$ ipython --no-banner

In [1]: import numpy as np

In [2]: from numpy import linalg as LA

In [3]: np.set_printoptions(precision=3, suppress=True, linewidth=120, legacy="1.25")

In [4]: W0 = np.load("dump.npy")

In [5]: W0
Out[5]: 
array([[0, 1, 1, 0],
       [1, 0, 0, 0],
       [1, 0, 0, 1],
       [0, 0, 1, 0]])

In [6]: np.round(LA.eigvalsh(W0).min(), 3)
Out[6]: -1.618

In [7]: [round(float(LA.det(W0[:i, :i])), 2) + 0 for i in range(1, 5)]
Out[7]: [0.0, -1.0, 0.0, 1.0]

In [8]: w, evecs = LA.eigh(W0)

In [9]: LA.eigvalsh(W0 @ W0)
Out[9]: array([0.382, 0.382, 2.618, 2.618])

In [10]: (w > 1e-8).sum(), (w < -1e-8).sum()
Out[10]: (2, 2)

In [11]: LA.eigvalsh(W0 + 5 * np.eye(4))
Out[11]: array([3.382, 4.382, 5.618, 6.618])

In [12]: w.sum(), np.trace(W0)
Out[12]: (0.0, 0)

In [13]: np.abs(evecs[:, -1])
Out[13]: array([0.602, 0.372, 0.602, 0.372])

In [14]: np.round(evecs @ np.diag(w) @ evecs.T, 3) + 0
Out[14]: 
array([[0., 1., 1., 0.],
       [1., 0., 0., 0.],
       [1., 0., 0., 1.],
       [0., 0., 1., 0.]])

In [15]: W0 - W0[0]
Out[15]: 
array([[ 0,  0,  0,  0],
       [ 1, -1, -1,  0],
       [ 1, -1, -1,  1],
       [ 0, -1,  0,  0]])

In [16]: LA.svd(W0, compute_uv=False)
Out[16]: array([1.618, 1.618, 0.618, 0.618])

In [17]: W0.sum(axis=1)
Out[17]: array([2, 1, 2, 1])

In [18]: W0.sum(axis=0)
Out[18]: array([2, 1, 2, 1])

In [19]: r0 = np.array([1, 4])

In [20]: np.array([np.convolve(row, r0, "same") for row in W0])
Out[20]: 
array([[0, 1, 5, 4],
       [1, 4, 0, 0],
       [1, 4, 0, 1],
       [0, 0, 1, 4]])

In [21]: np.cross(W0[1, :3], W0[0, :3])
Out[21]: array([ 0, -1,  1])

In [22]: np.polyval(r0, W0[1])
Out[22]: array([5, 4, 4, 4])

In [23]: F = np.load("x.npy")

In [24]: F
Out[24]: 
array([[1., 0., 0.],
       [0., 0., 2.],
       [0., 4., 4.]])

In [25]: U, s, Vt = LA.svd(F, full_matrices=False)

In [26]: np.round(U.T @ U, 3) + 0
Out[26]: 
array([[1., 0., 0.],
       [0., 1., 0.],
       [0., 0., 1.]])

In [27]: np.round(U.T @ F @ Vt.T, 3) + 0
Out[27]: 
array([[5.842, 0.   , 0.   ],
       [0.   , 1.369, 0.   ],
       [0.   , 0.   , 1.   ]])

In [28]: np.cumsum(s ** 2) / np.sum(s ** 2)
Out[28]: array([0.922, 0.973, 1.   ])

In [29]: U.shape, s.shape, Vt.shape
Out[29]: ((3, 3), (3,), (3, 3))

In [30]: (s > 1e-8).sum()
Out[30]: 3

In [31]: np.abs(Vt[0])
Out[31]: array([0.   , 0.662, 0.75 ])

In [32]: rng = np.random.default_rng(8805)

In [33]: lab = rng.permutation(3)

In [34]: lab
Out[34]: array([0, 2, 1])

In [35]: Y = F[lab][:, lab]

In [36]: np.trace(Y)
Out[36]: 5.0

In [37]: np.allclose(Y, F)
Out[37]: False

In [38]: lab = rng.permutation(3)

In [39]: Y = F[:, lab] * rng.choice([-1, 1], 3)

In [40]: Y
Out[40]: 
array([[ 1., -0., -0.],
       [ 0., -0., -2.],
       [ 0., -4., -4.]])

In [41]: U, _, Vt = LA.svd(F.T @ Y)

In [42]: lab
Out[42]: array([0, 1, 2])

In [43]: np.round(LA.lstsq(F, Y)[0], 3) + 0
Out[43]: 
array([[ 1.,  0.,  0.],
       [ 0., -1.,  0.],
       [ 0.,  0., -1.]])

In [44]: data = np.load("test7.npy")

In [45]: data
Out[45]: 
array([[1, 1],
       [1, 1]])

In [46]: np.argsort(-LA.norm(data, axis=0).round(6), kind="stable")[:3]
Out[46]: array([0, 1])

In [47]: LA.matrix_rank(data, rtol=0.1)
Out[47]: 1

In [48]: Y = np.array([[0, 1], [0, 1]])

In [49]: basis = np.kron(Y, data)

In [50]: round(float(LA.norm(basis, 2)), 3), np.round(LA.norm(Y, 2) * LA.norm(data, 2), 3)
Out[50]: (2.828, 2.828)

In [51]: LA.matrix_rank(basis)
Out[51]: 1

In [52]: r0 = np.array([3, 3])

In [53]: np.polyval(r0, data[1])
Out[53]: array([6, 6])

In [54]: lab = rng.permutation(2)

In [55]: lab
Out[55]: array([1, 0])

In [56]: Y = data[lab][:, lab]

In [57]: np.sort(np.abs(LA.eigvals(Y)))
Out[57]: array([0., 2.])

In [58]: Y
Out[58]: 
array([[1, 1],
       [1, 1]])

In [59]: np.diag(Y)
Out[59]: array([1, 1])

In [60]: round(float(LA.det(Y)), 3), round(LA.det(data[lab]), 3)
Out[60]: (0.0, 0.0)

In [61]: np.trace(Y)
Out[61]: 2

In [62]: np.allclose(Y, data)
Out[62]: True

In [63]: J = np.array([[0, 0, 3, 2], [3, 3, 1, 0], [0, 1, 2, 0], [3, 3, 1, 0]])

In [64]: (J - J.T) / 2
Out[64]: 
array([[ 0. , -1.5,  1.5, -0.5],
       [ 1.5,  0. ,  0. , -1.5],
       [-1.5,  0. ,  0. , -0.5],
       [ 0.5,  1.5,  0.5,  0. ]])

In [65]: np.allclose(J @ J.T, J.T @ J)
Out[65]: False

In [66]: LA.matrix_power(J, 2)
Out[66]: 
array([[ 6,  9,  8,  0],
       [ 9, 10, 14,  6],
       [ 3,  5,  5,  0],
       [ 9, 10, 14,  6]])

In [67]: round(LA.det(J), 3)
Out[67]: 0.0

In [68]: round(np.abs(LA.eigvals(J)).max(), 3)
Out[68]: 5.081

In [69]: np.round(np.sort(np.abs(LA.eigvals(J))), 3) + 0
Out[69]: array([0.   , 0.729, 0.81 , 5.081])

In [70]: J @ J
Out[70]: 
array([[ 6,  9,  8,  0],
       [ 9, 10, 14,  6],
       [ 3,  5,  5,  0],
       [ 9, 10, 14,  6]])

In [71]: round(LA.norm(J, 2) / LA.norm(J), 3)
Out[71]: 0.851

In [72]: LA.matrix_rank(J, rtol=0.1)
Out[72]: 3

In [73]: [round(float(x), 3) for x in LA.svd(J, compute_uv=False)[:3]]
Out[73]: [6.366, 3.772, 1.119]

In [74]: A = np.load("sample15.npy")

In [75]: A
Out[75]: 
array([[ 0.842,  0.042, -0.126,  0.168, -0.295],
       [ 0.042,  0.002, -0.006,  0.008, -0.015],
       [-0.126, -0.006,  0.019, -0.025,  0.044],
       [ 0.168,  0.008, -0.025,  0.034, -0.059],
       [-0.295, -0.015,  0.044, -0.059,  0.103]])

In [76]: w, evecs = LA.eigh(A)

In [77]: np.round(evecs.T @ evecs, 3) + 0
Out[77]: 
array([[1., 0., 0., 0., 0.],
       [0., 1., 0., 0., 0.],
       [0., 0., 1., 0., 0.],
       [0., 0., 0., 1., 0.],
       [0., 0., 0., 0., 1.]])

In [78]: np.unique(w.round(6) + 0, return_counts=True)[1]
Out[78]: array([4, 1])

In [79]: np.abs(evecs[:, -1]).round(6).argmax()
Out[79]: 0

In [80]: np.abs(evecs[:, -1])
Out[80]: array([0.918, 0.046, 0.138, 0.184, 0.321])

In [81]: w.round(3) + 0
Out[81]: array([0., 0., 0., 0., 1.])

In [82]: np.round(evecs.T @ A @ evecs, 3) + 0
Out[82]: 
array([[0., 0., 0., 0., 0.],
       [0., 0., 0., 0., 0.],
       [0., 0., 0., 0., 0.],
       [0., 0., 0., 0., 0.],
       [0., 0., 0., 0., 1.]])

In [83]: E = np.load("out3.npy")

In [84]: E
Out[84]: 
array([[-2, -1, -2, -1],
       [ 2,  2,  2,  2],
       [-2, -1, -2, -1],
       [ 2,  2,  2,  2]])

In [85]: proj = np.triu(np.array([[-2, -5, 4, -4], [4, 1, -5, -5], [5, -5, 3, -3], [0, 3, -4, 0]]), 1) + np.eye(4)

In [86]: Y = proj @ E @ LA.inv(proj)

In [87]: np.trace(Y), np.trace(E)
Out[87]: (0.0, 0)

In [88]: np.round(np.poly(Y), 3) + 0
Out[88]: array([ 1.,  0., -8.,  0.,  0.])

In [89]: X = np.load("a.npy")

In [90]: X
Out[90]: 
array([[-2,  0,  0,  0],
       [-2,  2,  0,  0],
       [ 0, -2,  1,  0],
       [-2,  2,  1, -1]])

In [91]: vec = np.array([2, 2, 0, -2])

In [92]: LA.norm(X @ vec) <= LA.norm(X, 2) * LA.norm(vec) + 1e-9
Out[92]: True

In [93]: np.sign((X @ vec).round(6))
Out[93]: array([-1,  0, -1,  1])

In [94]: X * vec
Out[94]: 
array([[-4,  0,  0,  0],
       [-4,  4,  0,  0],
       [ 0, -4,  0,  0],
       [-4,  4,  0,  2]])

In [95]: vec = np.array([2, 3, -2, -1])

In [96]: y = X @ vec

In [97]: beta, lr = np.zeros(4), 1 / LA.norm(X, 2) ** 2

In [98]: for i in range(30):
    ...:     beta -= lr * X.T @ (X @ beta - y)
    ...:     if i % 10 == 0: print(i, round(LA.norm(X @ beta - y), 3))
    ...: 
0 6.734
10 0.653
20 0.35

In [99]: beta
Out[99]: array([ 2.056,  3.178, -1.52 , -0.157])

In [100]: q, evecs = LA.qr(X[:, :1])[0], LA.qr(X[:, 1:])[0]

In [101]: s = LA.svd(q.T @ evecs, compute_uv=False)

In [102]: s
Out[102]: array([0.816])

In [103]: np.degrees(np.arccos(s.clip(0, 1)))
Out[103]: array([35.264])

In [104]: Y = np.array([[2, 3, 0, 2], [2, 2, 0, 0], [2, 1, 1, 2], [3, 3, 0, 3]])

In [105]: feats = Y - Y.T

In [106]: feats
Out[106]: 
array([[ 0,  1, -2, -1],
       [-1,  0, -1, -3],
       [ 2,  1,  0,  2],
       [ 1,  3, -2,  0]])

In [107]: q, r_ = LA.qr(feats)

In [108]: r_
Out[108]: 
array([[-2.449, -2.041,  0.408, -2.858],
       [ 0.   , -2.614,  2.742,  1.849],
       [ 0.   ,  0.   , -1.148, -0.956],
       [ 0.   ,  0.   ,  0.   ,  1.225]])

In [109]: q.shape, r_.shape
Out[109]: ((4, 4), (4, 4))

In [110]: q.round(3) + 0
Out[110]: 
array([[ 0.   , -0.383,  0.829,  0.408],
       [ 0.408, -0.319,  0.255, -0.816],
       [-0.816,  0.255,  0.319, -0.408],
       [-0.408, -0.829, -0.383,  0.   ]])

In [111]: np.round(q.T @ q, 3) + 0
Out[111]: 
array([[1., 0., 0., 0.],
       [0., 1., 0., 0.],
       [0., 0., 1., 0.],
       [0., 0., 0., 1.]])

In [112]: Y = np.array([[-1, 0, 0], [-3, 0, 0], [-1, -2, 0], [2, -2, 3]])

In [113]: np.einsum("ij,ij->i", feats, feats)
Out[113]: array([ 6, 11,  9, 14])

In [114]: LA.matrix_rank(np.vstack([feats, Y.T]))
Out[114]: 4

In [115]: LA.matrix_rank(feats @ Y)
Out[115]: 3

In [116]: np.einsum("ik,kj->ij", feats, Y)
Out[116]: 
array([[-3,  6, -3],
       [-4,  8, -9],
       [-1, -4,  6],
       [-8,  4,  0]])
